% python3 -q
>>> import numpy as np
>>> np.set_printoptions(precision=3, suppress=True, linewidth=160)
>>> rnd = lambda a: np.round(a, 3) + 0
>>> J = np.loadtxt("x.csv", delimiter=",")
>>> print(J)
[[ 2.  2.  0.  1.  1.]
 [ 4.  3.  1.  2.  3.]
 [ 6.  4.  3.  3.  3.]
 [ 6.  5.  4.  5.  5.]
 [ 8.  7.  5.  6.  7.]
 [ 8.  7.  7.  7.  8.]
 [10.  7.  7.  8.  8.]
 [11.  7.  8.  8. 10.]
 [13.  8.  8.  9. 12.]
 [14. 10.  9. 11. 12.]
 [15. 11.  9. 12. 14.]
 [16. 11. 11. 14. 16.]
 [18. 13. 12. 14. 17.]
 [19. 13. 14. 16. 19.]
 [19. 15. 14. 16. 19.]
 [20. 16. 16. 16. 20.]
 [20. 17. 18. 17. 22.]
 [21. 19. 20. 17. 22.]
 [21. 21. 21. 18. 22.]
 [23. 22. 23. 20. 24.]
 [25. 22. 23. 20. 26.]
 [25. 23. 24. 20. 26.]]
>>> Uu, sigma, VT = np.linalg.svd(J)
>>> print(np.argmax(sigma[:-1] / (sigma[1:] + 1e-6)) + 1)
1
>>> print(rnd(sigma))
[153.638   9.354   4.078   2.517   2.203]
>>> B = Uu[:, :1] @ np.diag(sigma[:1]) @ VT[:1]
>>> print(np.linalg.matrix_rank(B))
1
>>> print(np.linalg.matrix_rank(J, rtol=0.05))
2
>>> print(rnd(np.linalg.norm(J - B, 2)), rnd(sigma[1]))
9.354 9.354
>>> print(rnd(np.linalg.norm(J - B) / np.linalg.norm(J)))
0.07
>>> O, R = np.linalg.qr(J)
>>> print(np.allclose(R.T @ R, J.T @ J))
True
>>> print(rnd(O @ R))
[[ 2.  2.  0.  1.  1.]
 [ 4.  3.  1.  2.  3.]
 [ 6.  4.  3.  3.  3.]
 [ 6.  5.  4.  5.  5.]
 [ 8.  7.  5.  6.  7.]
 [ 8.  7.  7.  7.  8.]
 [10.  7.  7.  8.  8.]
 [11.  7.  8.  8. 10.]
 [13.  8.  8.  9. 12.]
 [14. 10.  9. 11. 12.]
 [15. 11.  9. 12. 14.]
 [16. 11. 11. 14. 16.]
 [18. 13. 12. 14. 17.]
 [19. 13. 14. 16. 19.]
 [19. 15. 14. 16. 19.]
 [20. 16. 16. 16. 20.]
 [20. 17. 18. 17. 22.]
 [21. 19. 20. 17. 22.]
 [21. 21. 21. 18. 22.]
 [23. 22. 23. 20. 24.]
 [25. 22. 23. 20. 26.]
 [25. 23. 24. 20. 26.]]
>>> hat = J @ np.linalg.solve(J.T @ J, J.T)
>>> print(rnd(np.linalg.eigvalsh(hat)))
[0. 0. 0. 0. 0. 0. 0. 0. 0. 0. 0. 0. 0. 0. 0. 0. 0. 1. 1. 1. 1. 1.]
>>> print(np.allclose(hat @ hat, hat))
True
>>> vec = np.array([3, -2, 5, 1, 2])
>>> target = J @ vec
>>> b, lr = np.zeros(5), 1 / np.linalg.norm(J, 2) ** 2
>>> for i in range(12):
...     b -= lr * J.T @ (J @ b - target)
...     if i % 2 == 0: print(i, round(np.linalg.norm(J @ b - target), 3))
... 
0 15.924
2 15.9
4 15.876
6 15.852
8 15.828
10 15.805
>>> print(rnd(np.linalg.cond(J)))
69.754
>>> arr = np.load("data.npy")
>>> print(arr)
[[10 -3  3]
 [14 -4 -2]
 [ 0  0  0]
 [14 -4 -2]
 [10 -3  3]
 [ 7 -2 -1]]
>>> print(arr.sum(axis=1))
[10  8  0  8 10  4]
>>> print(np.diff(arr, axis=0))
[[  4  -1  -5]
 [-14   4   2]
 [ 14  -4  -2]
 [ -4   1   5]
 [ -3   1  -4]]
>>> print(arr.shape)
(6, 3)
>>> print(np.count_nonzero(arr))
15
>>> print(np.unravel_index(np.abs(arr).argmax(), arr.shape))
(np.int64(1), np.int64(0))
>>> print(np.abs(arr).max())
14
>>> print(arr - arr[0])
[[  0   0   0]
 [  4  -1  -5]
 [-10   3  -3]
 [  4  -1  -5]
 [  0   0   0]
 [ -3   1  -4]]
>>> np.linalg.rank(arr)
Traceback (most recent call last):
  File "<python-input-33>", line 1, in <module>
    np.linalg.rank(arr)
    ^^^^^^^^^^^^^^
AttributeError: module 'numpy.linalg' has no attribute 'rank'
>>> print(rnd(arr.mean(axis=0)))
[ 9.167 -2.667  0.167]
>>> X = np.load("a.npy")
>>> print(rnd(X))
[[ 0.24   0.172 -0.24   0.309]
 [ 0.172  0.123 -0.172  0.221]
 [-0.24  -0.172  0.24  -0.309]
 [ 0.309  0.221 -0.309  0.397]]
>>> vec = np.array([1, 1, 0, 1])
>>> print(np.trace(X))
1.0
>>> print(rnd(np.linalg.eigvalsh(2 * X - np.eye(4))))
[-1. -1. -1.  1.]
>>> print(rnd(X @ vec))
[ 0.721  0.515 -0.721  0.926]
>>> print(rnd((vec - X @ vec) @ (X @ vec)))
0.0
>>> print(np.linalg.cond(X) > 100)
True
>>> print(rnd(np.linalg.norm(X, 2) / np.linalg.norm(X)))
1.0
>>> B = X / np.sqrt((X ** 2).mean(axis=1, keepdims=True))
>>> print(rnd(X - X.mean(axis=1, keepdims=True)))
[[ 0.12   0.051 -0.36   0.189]
 [ 0.086  0.037 -0.257  0.135]
 [-0.12  -0.051  0.36  -0.189]
 [ 0.154  0.066 -0.463  0.243]]
>>> print(rnd(B[1]))
[ 0.98  0.7  -0.98  1.26]
>>> A = np.loadtxt("arr.csv", delimiter=",")
>>> print(rnd(A))
[[ -8.335   6.145   1.62 ]
 [-15.251  15.037   5.572]
 [  2.398  -7.655  -4.513]
 [ -5.161   2.064  -0.194]
 [ -6.221   3.427   0.412]
 [ -1.544  -2.586  -2.26 ]
 [  3.733  -9.371  -5.276]
 [ -2.901  -0.842  -1.485]
 [-10.861   9.393   3.063]
 [ -3.686   0.168  -1.037]
 [  4.029  -9.752  -5.445]
 [ -2.503  -1.353  -1.713]
 [  0.26   -4.905  -3.291]
 [ 12.159 -20.204 -10.091]
 [ -0.003  -4.567  -3.141]
 [  5.818 -12.052  -6.468]
 [  6.045 -12.343  -6.597]
 [ -0.527  -3.894  -2.842]
 [ -7.486   5.054   1.135]
 [ -2.608  -1.218  -1.652]
 [ 11.514 -19.375  -9.722]
 [ -9.654   7.841   2.374]
 [-14.31   13.827   5.034]
 [ -0.532  -3.887  -2.839]
 [ -1.736  -2.34   -2.151]]
>>> rk = np.linalg.matrix_rank(A)
>>> print(rk)
2
>>> N = np.linalg.svd(A)[2][rk:].T
>>> print(np.allclose(A @ N, 0))
True
>>> print(np.linalg.matrix_rank(A.T @ A), np.linalg.matrix_rank(A @ A.T))
2 2
>>> print([int(np.linalg.matrix_rank(A[:, :j + 1])) for j in range(3)])
[1, 2, 2]
>>> print([int(np.linalg.matrix_rank(A[:i])) for i in range(1, len(A) + 1)])
[1, 2, 2, 2, 2, 2, 2, 2, 2, 2, 2, 2, 2, 2, 2, 2, 2, 2, 2, 2, 2, 2, 2, 2, 2]
>>> f = np.array([1, 0, 2])
>>> g = np.array([3, 3, 0, 1, 0])
>>> F = np.outer(f, g)
>>> print(F)
[[3 3 0 1 0]
 [0 0 0 0 0]
 [6 6 0 2 0]]
>>> rng = np.random.default_rng(5518)
>>> B = F + rng.integers(-2, 3, (3, 1)) @ rng.integers(-2, 3, (1, 5))
>>> print(B)
[[ 1  4 -1  0 -1]
 [ 2 -1  1  1  1]
 [ 8  5  1  3  1]]
>>> print(np.linalg.matrix_rank(B - F, tol=1e-8))
1
>>> print(B - F)
[[-2  1 -1 -1 -1]
 [ 2 -1  1  1  1]
 [ 2 -1  1  1  1]]
